In [1]: import numpy as np

In [2]: from numpy import linalg as LA

In [3]: np.set_printoptions(precision=2, suppress=True, linewidth=200)

In [4]: def rd(a):
   ...:     return np.round(a, 2) + 0
   ...: 

In [5]: W2 = np.array([[-6, 4, 8, 2, 7], [-2, 0, 3, 6, -6]])

In [6]: mat = np.repeat(W2, 12 // 2, axis=0)

In [7]: rng = np.random.default_rng(28985)

In [8]: mat = mat + 0.05 * rng.normal(size=mat.shape)

In [9]: print(rd(mat))
[[-6.    3.99  7.98  1.97  6.95]
 [-6.01  4.02  7.98  1.91  6.92]
 [-6.02  4.06  8.01  2.03  7.12]
 [-5.92  4.02  8.01  2.11  7.01]
 [-6.02  3.89  8.05  1.95  7.01]
 [-6.09  3.98  7.99  1.91  6.98]
 [-1.91 -0.07  2.98  6.06 -5.98]
 [-1.93  0.02  3.    6.02 -5.89]
 [-1.91 -0.02  2.97  5.93 -6.1 ]
 [-1.97 -0.01  2.93  6.04 -6.03]
 [-2.01 -0.02  3.05  6.06 -5.96]
 [-1.91 -0.03  3.03  5.94 -5.99]]

In [10]: C2 = np.cov(mat, rowvar=False)

In [11]: print(rd(LA.eigvalsh(C2)[::-1]))
[66.22  0.01  0.    0.    0.  ]

In [12]: print(rd(np.polyfit(mat[:, 4], mat[:, 1], 1)))
[0.31 1.83]

In [13]: feats = np.array([[-1, -1, -2, -1, 0, -2, 1, 2, -1],
    ...:     [-1, -2, 0, -2, 1, -2, 0, -1, -2],
    ...:     [2, 1, 0, -1, 1, 0, -1, -2, 1],
    ...:     [-1, 1, 0, -1, 1, 0, -1, 2, 1],
    ...:     [-1, -2, 1, -1, 1, 2, 1, -2, 2]])

In [14]: feats[:, 2] = -1 * feats[:, 0]

In [15]: print(feats)
[[-1 -1  1 -1  0 -2  1  2 -1]
 [-1 -2  1 -2  1 -2  0 -1 -2]
 [ 2  1 -2 -1  1  0 -1 -2  1]
 [-1  1  1 -1  1  0 -1  2  1]
 [-1 -2  1 -1  1  2  1 -2  2]]

In [16]: def softmax(z):
    ...:     e = np.exp(z - z.max(axis=-1, keepdims=True))
    ...:     return e / e.sum(axis=-1, keepdims=True)
    ...: 

In [17]: print(rd(softmax(feats[2] + -2)))
[0.42 0.15 0.01 0.02 0.15 0.06 0.02 0.01 0.15]

In [18]: print(rd(softmax(feats).sum(axis=1)))
[1. 1. 1. 1. 1.]

In [19]: print(rd(softmax(feats[2])))
[0.42 0.15 0.01 0.02 0.15 0.06 0.02 0.01 0.15]

In [20]: S = feats @ feats.T / np.sqrt(9)

In [21]: print(rd(softmax(S + np.triu(np.full(S.shape, -np.inf), 1))))
[[1.   0.   0.   0.   0.  ]
 [0.03 0.97 0.   0.   0.  ]
 [0.   0.   1.   0.   0.  ]
 [0.09 0.02 0.01 0.89 0.  ]
 [0.   0.   0.   0.   1.  ]]

In [22]: print(feats.sum(axis=1))
[-2 -8 -1  3  1]

In [23]: print(feats.mean(axis=0))
[-0.4 -0.6  0.4 -1.2  0.8 -0.4  0.  -0.2  0.2]

In [24]: print(rd(LA.svd(feats, compute_uv=False)))
[5.76 4.83 3.91 3.07 1.32]

In [25]: A = np.loadtxt("data.csv", delimiter=",")

In [26]: print(A)
[[-3.  5.  0.  1.  5.  0.  4.  0.  0.  2.]
 [ 3.  3.  1.  5.  3.  4.  1.  5.  1.  1.]
 [ 1.  5.  5.  5.  5.  1.  1.  5.  3.  2.]
 [ 1.  2.  2. -9.  1.  5.  4.  2.  2.  1.]
 [ 0.  5.  0.  4.  7.  2.  0.  4.  4.  1.]
 [ 3.  1.  0.  2.  0.  9.  1.  1.  2.  2.]
 [ 1.  5.  5.  4.  2.  5. 14.  0.  5.  0.]
 [ 0.  3.  0.  5.  4.  4.  0.  3.  3.  3.]
 [ 3.  1.  5.  5.  2.  3.  3.  1. -8.  4.]
 [ 3.  2.  3.  0.  3.  2.  1.  5.  3. -3.]]

In [27]: A2 = A / np.sqrt((A ** 2).mean(axis=1, keepdims=True))

In [28]: print(rd(A2[0]))
[-1.06  1.77  0.    0.35  1.77  0.    1.41  0.    0.    0.71]

In [29]: idx = rng.permutation(10)

In [30]: print(idx)
[1 0 6 9 8 7 2 5 3 4]

In [31]: A2 = A[idx][:, idx]

In [32]: print(np.allclose(A2, A))
False

In [33]: Q, r_ = LA.qr(A)

In [34]: print(rd(abs(r_[0, 0])), rd(LA.norm(A[:, 0])))
6.93 6.93

In [35]: print(rd(Q @ r_))
[[-3.  5.  0.  1.  5.  0.  4.  0.  0.  2.]
 [ 3.  3.  1.  5.  3.  4.  1.  5.  1.  1.]
 [ 1.  5.  5.  5.  5.  1.  1.  5.  3.  2.]
 [ 1.  2.  2. -9.  1.  5.  4.  2.  2.  1.]
 [ 0.  5.  0.  4.  7.  2.  0.  4.  4.  1.]
 [ 3.  1.  0.  2.  0.  9.  1.  1.  2.  2.]
 [ 1.  5.  5.  4.  2.  5. 14.  0.  5.  0.]
 [ 0.  3.  0.  5.  4.  4.  0.  3.  3.  3.]
 [ 3.  1.  5.  5.  2.  3.  3.  1. -8.  4.]
 [ 3.  2.  3.  0.  3.  2.  1.  5.  3. -3.]]

In [36]: print(rd(np.abs(np.diag(r_))))
[ 6.93 11.01  5.82 12.1   3.87  5.43  5.69  1.93  5.9   1.58]

In [37]: X = np.load("test5.npy")

In [38]: print(X)
[[-2.86  2.89  1.88 -0.92  1.68 -0.36]
 [ 4.4   1.89  1.42 -1.24  3.04  0.69]
 [ 2.24  1.56  1.14 -1.09  2.    0.16]
 [-0.5   0.42  0.32 -1.13 -0.16 -1.05]
 [ 0.26  2.64  1.86 -2.26  2.   -1.01]]

In [39]: left, sig, VT = LA.svd(X)

In [40]: print(np.argmax(sig[:-1] / (sig[1:] + 1e-6)) + 1)
3

In [41]: A2 = left[:, :3] @ np.diag(sig[:3]) @ VT[:3]

In [42]: print(rd(LA.norm(X - A2) / LA.norm(X)))
0.0

In [43]: print(LA.matrix_rank(A2))
3

In [44]: print(rd(LA.norm(X - A2, 2)), rd(sig[3]))
0.0 0.0

In [45]: print(rd(np.abs(X - A2).max()))
0.0

In [46]: print(np.allclose(X[:-1].T @ LA.lstsq(X[:-1].T, X[-1])[0], X[-1]))
True

In [47]: print(rd(X @ LA.pinv(X) @ X))
[[-2.86  2.89  1.88 -0.92  1.68 -0.36]
 [ 4.4   1.89  1.42 -1.24  3.04  0.69]
 [ 2.24  1.56  1.14 -1.09  2.    0.16]
 [-0.5   0.42  0.32 -1.13 -0.16 -1.05]
 [ 0.26  2.64  1.86 -2.26  2.   -1.01]]

In [48]: print(np.unique(X.round(6), axis=0).shape)
(5, 6)

In [49]: print(LA.lstsq(X[:-1].T, X[-1])[2])
3

In [50]: vec = np.array([-2, 1, -1, 0, 2, -1])

In [51]: h = np.maximum(X @ vec, 0)

In [52]: print(X * (h > 1e-9)[:, None])
[[-2.86  2.89  1.88 -0.92  1.68 -0.36]
 [ 0.    0.    0.   -0.    0.    0.  ]
 [ 0.    0.    0.   -0.    0.    0.  ]
 [-0.5   0.42  0.32 -1.13 -0.16 -1.05]
 [ 0.26  2.64  1.86 -2.26  2.   -1.01]]

In [53]: print(rd(X.T @ h))
[-29.43  44.88  30.03 -23.59  27.8  -11.01]

In [54]: print(rd(np.maximum(X @ (3 * vec), 0)))
[31.35  0.    0.    5.49 15.81]

In [55]: print(np.flatnonzero(h > 1e-9))
[0 3 4]

In [56]: arr = np.loadtxt("dump.csv", delimiter=",")

In [57]: print(arr)
[[ 0.  3. -3.  1.  0. -1.]
 [-3.  0. -3.  3.  1.  0.]
 [ 3.  3.  0. -1.  3.  0.]
 [-1. -3.  1.  0.  4. -2.]
 [ 0. -1. -3. -4.  0.  1.]
 [ 1.  0.  0.  2. -1.  0.]]

In [58]: print(rd(LA.norm(arr[4], 1)), rd(LA.norm(arr[4], np.inf)))
9.0 4.0

In [59]: print(arr[4] @ arr[5])
-8.0

In [60]: print(rd(LA.norm(arr, axis=0)))
[4.47 5.29 5.29 5.57 5.2  2.45]

In [61]: print(rd(LA.norm(arr, "nuc")))
26.15

In [62]: print(rd(LA.norm(arr, axis=1)))
[4.47 5.29 5.29 5.57 5.2  2.45]

In [63]: f = np.array([2, 2, 1, 2, 0, 1])

In [64]: A2 = arr + np.outer(f, np.eye(6)[2])

In [65]: print(A2)
[[ 0.  3. -1.  1.  0. -1.]
 [-3.  0. -1.  3.  1.  0.]
 [ 3.  3.  1. -1.  3.  0.]
 [-1. -3.  3.  0.  4. -2.]
 [ 0. -1. -3. -4.  0.  1.]
 [ 1.  0.  1.  2. -1.  0.]]

In [66]: print(LA.matrix_rank(LA.inv(A2) - LA.inv(arr), tol=1e-8))
1

In [67]: vec = np.array([-2, 1, 2, 0, 2, 1])

In [68]: h = np.maximum(arr @ vec, 0)

In [69]: print(np.flatnonzero(h > 1e-9))
[1 2 3]

In [70]: print(rd(np.tanh(arr @ vec)))
[-1.    0.96  1.    1.   -1.   -1.  ]

In [71]: print(np.maximum(arr @ vec, 0) - np.maximum(-arr @ vec, 0))
[-4.  2.  3.  7. -6. -4.]

In [72]: A2 = LA.inv(arr)

In [73]: print(rd(LA.det(arr) * LA.det(A2)))
1.0

In [74]: print(rd(LA.cond(arr)))
4.29

In [75]: print(rd(LA.det(arr) * A2))
[[    0.  -245.   245.   147.   294.  1078.]
 [  245.     0.   147.  -294.  -343.  -735.]
 [ -245.  -147.     0.   -98.  -441.  -539.]
 [ -147.   294.    98.     0.  -147.   588.]
 [ -294.   343.   441.   147.     0.  -147.]
 [-1078.   735.   539.  -588.   147.     0.]]

In [76]: print(rd(arr @ A2))
[[1. 0. 0. 0. 0. 0.]
 [0. 1. 0. 0. 0. 0.]
 [0. 0. 1. 0. 0. 0.]
 [0. 0. 0. 1. 0. 0.]
 [0. 0. 0. 0. 1. 0.]
 [0. 0. 0. 0. 0. 1.]]

In [77]: A2 = arr / LA.norm(arr, axis=1, keepdims=True)

In [78]: C2 = A2 @ A2.T

In [79]: print(rd(C2[3]))
[-0.4   0.14  0.    1.   -0.07 -0.37]

In [80]: print((np.abs(C2) > 0.9).astype(int))
[[1 0 0 0 0 0]
 [0 1 0 0 0 0]
 [0 0 1 0 0 0]
 [0 0 0 1 0 0]
 [0 0 0 0 1 0]
 [0 0 0 0 0 1]]

In [81]: print(rd(C2))
[[ 1.    0.51  0.34 -0.4   0.04  0.18]
 [ 0.51  1.   -0.32  0.14 -0.11  0.15]
 [ 0.34 -0.32  1.    0.    0.04 -0.15]
 [-0.4   0.14  0.    1.   -0.07 -0.37]
 [ 0.04 -0.11  0.04 -0.07  1.   -0.63]
 [ 0.18  0.15 -0.15 -0.37 -0.63  1.  ]]

In [82]: K = np.loadtxt("arr.csv", delimiter=",")

In [83]: print(K)
[[ 1.  5.  0.  0.  0.  0.  0.  0.  0.  0.]
 [ 5.  0.  5.  0.  0.  0.  0.  0.  0.  0.]
 [ 0.  5.  3.  5.  0.  0.  0.  0.  0.  0.]
 [ 0.  0.  5. -3.  5.  0.  0.  0.  0.  0.]
 [ 0.  0.  0.  5.  3.  5.  0.  0.  0.  0.]
 [ 0.  0.  0.  0.  5.  3.  5.  0.  0.  0.]
 [ 0.  0.  0.  0.  0.  5. -1.  5.  0.  0.]
 [ 0.  0.  0.  0.  0.  0.  5.  2.  5.  0.]
 [ 0.  0.  0.  0.  0.  0.  0.  5.  2.  5.]
 [ 0.  0.  0.  0.  0.  0.  0.  0.  5. -1.]]

In [84]: print(np.all(LA.eigvalsh(K) > 0))
False

In [85]: print(rd(np.abs(LA.svd(K)[2][-1])))
[0.27 0.06 0.27 0.23 0.4  0.48 0.11 0.46 0.08 0.42]

In [86]: print(rd(LA.norm(K, 2) / LA.norm(K)))
0.5

In [87]: print(LA.cond(K) > 100)
True

In [88]: ev, vecs = LA.eigh(K)

In [89]: print(rd(LA.svd(K, compute_uv=False)))
[11.05  9.5   9.03  8.26  7.74  5.48  4.41  4.32  2.61  0.08]

In [90]: print(np.abs(vecs[:, -1]).round(6).argmax())
5

In [91]: ev, vecs = LA.eigh(K)

In [92]: vec = np.array([3, 0, 1, 0, 0, 3, 3, 2, 0, 3])

In [93]: print(rd(LA.eigvalsh(K[1:, 1:])))
[-8.88 -7.61 -4.88 -2.61  0.45  3.64  7.66  9.24 11.01]

In [94]: print(rd(vec @ K @ vec / (vec @ vec)), rd(ev[0]), rd(ev[-1]))
4.37 -9.03 11.05

In [95]: left, sig, VT = LA.svd(K)

In [96]: print(np.argmax(sig[:-1] / (sig[1:] + 1e-6)) + 1)
9

In [97]: print(rd(sig))
[11.05  9.5   9.03  8.26  7.74  5.48  4.41  4.32  2.61  0.08]

In [98]: A2 = left[:, :9] @ np.diag(sig[:9]) @ VT[:9]

In [99]: print(LA.matrix_rank(K, rtol=0.05))
9

In [100]: print(rd(LA.norm(K - A2) / LA.norm(K)))
0.0

In [101]: print(LA.matrix_rank(A2))
9

In [102]: data = np.loadtxt("run3.csv", delimiter=",")

In [103]: print(data)
[[-2. -1.  4.  3. -2.  4. -1.]
 [ 7.  5.  6.  7. -5.  6. -6.]
 [ 0.  8. -7. -6.  9.  8.  0.]
 [-2.  5.  6. -3.  2. -6. -4.]
 [-2. -1.  4.  3. -2.  4. -1.]
 [-3. -5. -3. -4.  2. -5.  0.]
 [-2.  9. -3.  3.  6.  1.  1.]
 [ 0. -2. -6.  2.  0.  2.  6.]
 [-3. -6. -4.  7.  9. -1.  5.]
 [ 9.  3. -6. -9.  3.  9.  2.]
 [ 2.  6. -2. -9. -4.  6. -4.]
 [ 3.  1.  9. -8. -1. -5. -4.]]

In [104]: idx = rng.permutation(7)

In [105]: A2 = data[:, idx] * rng.choice([-1, 1], 7)

In [106]: print(A2)
[[-4. -1. -1. -3.  2. -4.  2.]
 [-6. -6.  5. -7.  5. -6. -7.]
 [ 7.  0.  8.  6. -9. -8. -0.]
 [-6. -4.  5.  3. -2.  6.  2.]
 [-4. -1. -1. -3.  2. -4.  2.]
 [ 3.  0. -5.  4. -2.  5.  3.]
 [ 3.  1.  9. -3. -6. -1.  2.]
 [ 6.  6. -2. -2. -0. -2. -0.]
 [ 4.  5. -6. -7. -9.  1.  3.]
 [ 6.  2.  3.  9. -3. -9. -9.]
 [ 2. -4.  6.  9.  4. -6. -2.]
 [-9. -4.  1.  8.  1.  5. -3.]]

In [107]: left, _, VT = LA.svd(data.T @ A2)

In [108]: print(idx)
[2 6 1 3 4 5 0]

In [109]: A2 = np.array([[2, 2], [1, -2], [-1, 2], [0, -1], [0, 1], [-1, -1], [-1, -2]])

In [110]: print(A2.T @ data.T)
[[-12.  13.   7.   5. -12.  -3.   6.  -4. -12.  16.  10.   7.]
 [ -1.  10. -23.  17.  -1.   9. -28. -24.  -9.  -1.  -5.  42.]]

In [111]: print(np.einsum("ij,ij->i", data, data))
[ 51. 256. 294. 130.  51.  88. 141.  84. 217. 301. 193. 197.]

In [112]: print(np.einsum("ik,kj->ij", data, A2))
[[-12.  -1.]
 [ 13.  10.]
 [  7. -23.]
 [  5.  17.]
 [-12.  -1.]
 [ -3.   9.]
 [  6. -28.]
 [ -4. -24.]
 [-12.  -9.]
 [ 16.  -1.]
 [ 10.  -5.]
 [  7.  42.]]

In [113]: print(LA.matrix_rank(data @ A2))
2
